% python3 -q
>>> import numpy as np
>>> import numpy.linalg as la
>>> np.set_printoptions(precision=2, suppress=True, linewidth=160)
>>> E = np.load("case12.npy")
>>> E
array([[ 1,  0,  0,  0,  0,  0,  0],
       [-1,  1,  0,  0,  0,  0,  0],
       [-6, -8,  1,  0,  0,  0,  0],
       [ 6,  5,  2,  1,  0,  0,  0],
       [-9, -8,  7, -1,  1,  0,  0],
       [ 8,  5,  8,  4,  3,  1,  0],
       [-7, -3, -4, -8,  4, -2,  1]])
>>> E @ E
array([[  1,   0,   0,   0,   0,   0,   0],
       [ -2,   1,   0,   0,   0,   0,   0],
       [ -4, -16,   1,   0,   0,   0,   0],
       [ -5,  -6,   4,   1,   0,   0,   0],
       [-58, -77,  12,  -2,   1,   0,   0],
       [-40, -58,  45,   5,   6,   1,   0],
       [-87, -56, -12, -28,   2,  -4,   1]])
>>> np.prod(np.diag(E)), round(la.det(E), 2)
(np.int64(1), np.float64(1.0))
>>> A = np.loadtxt("mat.csv", delimiter=",")
>>> A
array([[2., 0., 2., 1., 2., 2., 2.],
       [0., 2., 0., 2., 1., 2., 2.],
       [2., 0., 2., 0., 2., 1., 2.],
       [1., 2., 0., 2., 0., 2., 1.],
       [2., 1., 2., 0., 2., 0., 2.],
       [2., 2., 1., 2., 0., 2., 0.],
       [2., 2., 2., 1., 2., 0., 2.]])
>>> def softmax(z):
...     e = np.exp(z - z.max(axis=-1, keepdims=True))
...     return e / e.sum(axis=-1, keepdims=True)
... 
>>> softmax(A[5] + -1)
array([0.22, 0.22, 0.08, 0.22, 0.03, 0.22, 0.03])
>>> softmax(A[5])
array([0.22, 0.22, 0.08, 0.22, 0.03, 0.22, 0.03])
>>> softmax(A).sum(axis=1)
array([1., 1., 1., 1., 1., 1., 1.])
>>> np.round(softmax(10 * A[5]), 2) + 0
array([0.25, 0.25, 0.  , 0.25, 0.  , 0.25, 0.  ])
>>> S = A @ A.T / np.sqrt(7)
>>> np.round(softmax(S), 2) + 0
array([[0.56, 0.02, 0.18, 0.01, 0.09, 0.02, 0.12],
       [0.08, 0.54, 0.02, 0.17, 0.02, 0.08, 0.08],
       [0.37, 0.01, 0.26, 0.  , 0.18, 0.01, 0.18],
       [0.06, 0.28, 0.01, 0.28, 0.01, 0.28, 0.06],
       [0.18, 0.01, 0.18, 0.  , 0.26, 0.01, 0.37],
       [0.08, 0.08, 0.02, 0.17, 0.02, 0.54, 0.08],
       [0.12, 0.02, 0.09, 0.01, 0.18, 0.02, 0.56]])
>>> softmax(S)[5] @ A
array([1.66, 1.78, 0.94, 1.76, 0.48, 1.78, 0.74])
>>> U, sv, VT = la.svd(A)
>>> sv.round(2) + 0
array([9.57, 4.7 , 2.24, 2.24, 0.52, 0.25, 0.  ])
>>> B = U[:, :6] @ np.diag(sv[:6]) @ VT[:6]
>>> round(np.abs(A - B).max(), 2)
np.float64(0.0)
>>> round(la.norm(A - B, 2), 2), np.round(sv[6], 2)
(np.float64(0.0), np.float64(0.0))
>>> B.round(2) + 0
array([[2., 0., 2., 1., 2., 2., 2.],
       [0., 2., 0., 2., 1., 2., 2.],
       [2., 0., 2., 0., 2., 1., 2.],
       [1., 2., 0., 2., 0., 2., 1.],
       [2., 1., 2., 0., 2., 0., 2.],
       [2., 2., 1., 2., 0., 2., 0.],
       [2., 2., 2., 1., 2., 0., 2.]])
>>> la.matrix_rank(A, rtol=0.05)
np.int64(5)
>>> W0 = np.load("a.npy")
>>> W0
array([[ 1,  5,  0,  0,  5,  4],
       [ 1,  5,  0,  0,  5,  4],
       [ 0,  4, -1, -1,  4,  3]])
>>> np.round(softmax(E[3]), 2) + 0
array([0.71, 0.26, 0.01, 0.  , 0.  , 0.  , 0.  ])
>>> S = E @ E.T / np.sqrt(7)
>>> softmax(S).round(6).argmax(axis=1)
array([5, 6, 4, 5, 4, 5, 6])
>>> B = W0[0, 0] * W0[1:] - np.outer(W0[1:, 0], W0[0])
>>> B
array([[ 0,  0,  0,  0,  0,  0],
       [ 0,  4, -1, -1,  4,  3]])
>>> la.matrix_rank(B), la.matrix_rank(W0)
(np.int64(1), np.int64(2))
>>> W0[:, 0] / W0[0, 0]
array([1., 1., 0.])
>>> round(float(np.trace(la.pinv(W0) @ W0)), 2)
2.0
>>> la.lstsq(W0[:-1].T, W0[-1])[2]
np.int32(1)
>>> f = np.array([-2, -2])
>>> np.convolve(A[5], f)
array([-4., -8., -6., -6., -4., -4., -4.,  0.])
>>> np.array([np.convolve(row, f, "same") for row in A])
array([[-4., -4., -4., -6., -6., -8., -8.],
       [ 0., -4., -4., -4., -6., -6., -8.],
       [-4., -4., -4., -4., -4., -6., -6.],
       [-2., -6., -4., -4., -4., -4., -6.],
       [-4., -6., -6., -4., -4., -4., -4.],
       [-4., -8., -6., -6., -4., -4., -4.],
       [-4., -8., -8., -6., -6., -4., -4.]])
>>> np.polyval(f, A[5])
array([-6., -6., -4., -6., -2., -6., -2.])
>>> F = np.load("x.npy")
>>> F
array([[3., 5., 0., 0., 0., 0., 0.],
       [5., 1., 5., 0., 0., 0., 0.],
       [0., 5., 1., 5., 0., 0., 0.],
       [0., 0., 5., 1., 5., 0., 0.],
       [0., 0., 0., 5., 3., 5., 0.],
       [0., 0., 0., 0., 5., 0., 5.],
       [0., 0., 0., 0., 0., 5., 3.]])
>>> f = np.array([0, 2])
>>> np.correlate(F[6], F[0], "full")
array([ 0.,  0.,  0.,  0.,  0.,  0.,  0.,  0.,  0.,  0., 25., 30.,  9.])
>>> np.polyval(f, F[6])
array([2., 2., 2., 2., 2., 2., 2.])
>>> np.array([np.convolve(row, f, "same") for row in F])
array([[ 0.,  6., 10.,  0.,  0.,  0.,  0.],
       [ 0., 10.,  2., 10.,  0.,  0.,  0.],
       [ 0.,  0., 10.,  2., 10.,  0.,  0.],
       [ 0.,  0.,  0., 10.,  2., 10.,  0.],
       [ 0.,  0.,  0.,  0., 10.,  6., 10.],
       [ 0.,  0.,  0.,  0.,  0., 10.,  0.],
       [ 0.,  0.,  0.,  0.,  0.,  0., 10.]])
